% python3 -q
>>> import numpy as np
>>> from numpy import linalg as LA
>>> np.set_printoptions(precision=1, suppress=True, linewidth=120, floatmode="fixed")
>>> m1 = np.loadtxt("block11.csv", delimiter=",")
>>> m1
array([[-1.2,  0.6,  1.7],
       [ 0.0,  0.0,  0.7],
       [ 1.2, -0.5, -0.1],
       [ 1.6, -0.8, -0.7],
       [-0.9,  0.4, -0.1],
       [-3.3,  1.6, -0.4],
       [-2.8,  1.4, -0.9],
       [-1.9,  1.0, -1.2],
       [-0.2,  0.1,  0.9],
       [-1.4,  0.6,  0.1],
       [ 2.3, -1.1,  1.9],
       [-1.3,  0.7,  0.6],
       [ 0.5, -0.3, -0.3],
       [ 2.4, -1.2,  0.1]])
>>> G = m1.T @ m1
>>> LA.matrix_rank(G)
np.int64(3)
>>> np.round(LA.svd(m1, compute_uv=False) ** 2, 1) + 0
array([55.2, 10.1,  0.0])
>>> G
array([[ 43.6, -21.4,   6.3],
       [-21.4,  10.5,  -3.1],
       [  6.3,  -3.1,  11.2]])
>>> x0 = np.array([3, 0, 2])
>>> h = np.maximum(m1 @ x0, 0)
>>> np.maximum(m1 @ (3 * x0), 0)
array([ 0.0,  4.2, 10.2, 10.2,  0.0,  0.0,  0.0,  0.0,  3.6,  0.0, 32.1,  0.0,  2.7, 22.2])
>>> m1.T @ h
array([ 52.1, -25.2,  20.1])
>>> np.tanh(m1 @ x0)
array([-0.2,  0.9,  1.0,  1.0, -1.0, -1.0, -1.0, -1.0,  0.8, -1.0,  1.0, -1.0,  0.7,  1.0])
>>> m1 * (h > 1e-9)[:, None]
array([[-0.0,  0.0,  0.0],
       [ 0.0,  0.0,  0.7],
       [ 1.2, -0.5, -0.1],
       [ 1.6, -0.8, -0.7],
       [-0.0,  0.0, -0.0],
       [-0.0,  0.0, -0.0],
       [-0.0,  0.0, -0.0],
       [-0.0,  0.0, -0.0],
       [-0.2,  0.1,  0.9],
       [-0.0,  0.0,  0.0],
       [ 2.3, -1.1,  1.9],
       [-0.0,  0.0,  0.0],
       [ 0.5, -0.3, -0.3],
       [ 2.4, -1.2,  0.1]])
>>> h
array([ 0.0,  1.4,  3.4,  3.4,  0.0,  0.0,  0.0,  0.0,  1.2,  0.0, 10.7,  0.0,  0.9,  7.4])
>>> P = m1 @ LA.solve(m1.T @ m1, m1.T)
>>> np.round(np.diag(P), 1) + 0
array([0.4, 0.0, 0.3, 0.1, 0.1, 0.3, 0.2, 0.3, 0.1, 0.3, 0.4, 0.2, 0.1, 0.2])
>>> np.round(P @ m1[:, 1], 1) + 0
array([ 0.6,  0.0, -0.5, -0.8,  0.4,  1.6,  1.4,  1.0,  0.1,  0.6, -1.1,  0.7, -0.3, -1.2])
>>> np.allclose(P @ P, P)
True
>>> np.round(LA.eigvalsh(P), 1) + 0
array([0.0, 0.0, 0.0, 0.0, 0.0, 0.0, 0.0, 0.0, 0.0, 0.0, 0.0, 1.0, 1.0, 1.0])
>>> rng = np.random.default_rng(25224)
>>> lab = rng.permutation(3)
>>> B = m1[:, lab] * rng.choice([-1, 1], 3)
>>> B
array([[-0.6,  1.7, -1.2],
       [-0.0,  0.7,  0.0],
       [ 0.5, -0.1,  1.2],
       [ 0.8, -0.7,  1.6],
       [-0.4, -0.1, -0.9],
       [-1.6, -0.4, -3.3],
       [-1.4, -0.9, -2.8],
       [-1.0, -1.2, -1.9],
       [-0.1,  0.9, -0.2],
       [-0.6,  0.1, -1.4],
       [ 1.1,  1.9,  2.3],
       [-0.7,  0.6, -1.3],
       [ 0.3, -0.3,  0.5],
       [ 1.2,  0.1,  2.4]])
>>> Uu, _, VT = LA.svd(m1.T @ B)
>>> np.round(LA.lstsq(m1, B)[0], 1) + 0
array([[ 0.0,  0.0,  1.0],
       [-1.0,  0.0,  0.0],
       [ 0.0,  1.0,  0.0]])
>>> lab
array([1, 2, 0])
>>> G = np.cov(m1, rowvar=False)
>>> G
array([[ 3.2, -1.6,  0.5],
       [-1.6,  0.8, -0.3],
       [ 0.5, -0.3,  0.8]])
>>> round(float(np.corrcoef(m1[:, 2], m1[:, 0])[0, 1]), 1)
0.3
>>> np.polyfit(m1[:, 2], m1[:, 0], 1)
array([ 0.7, -0.5])
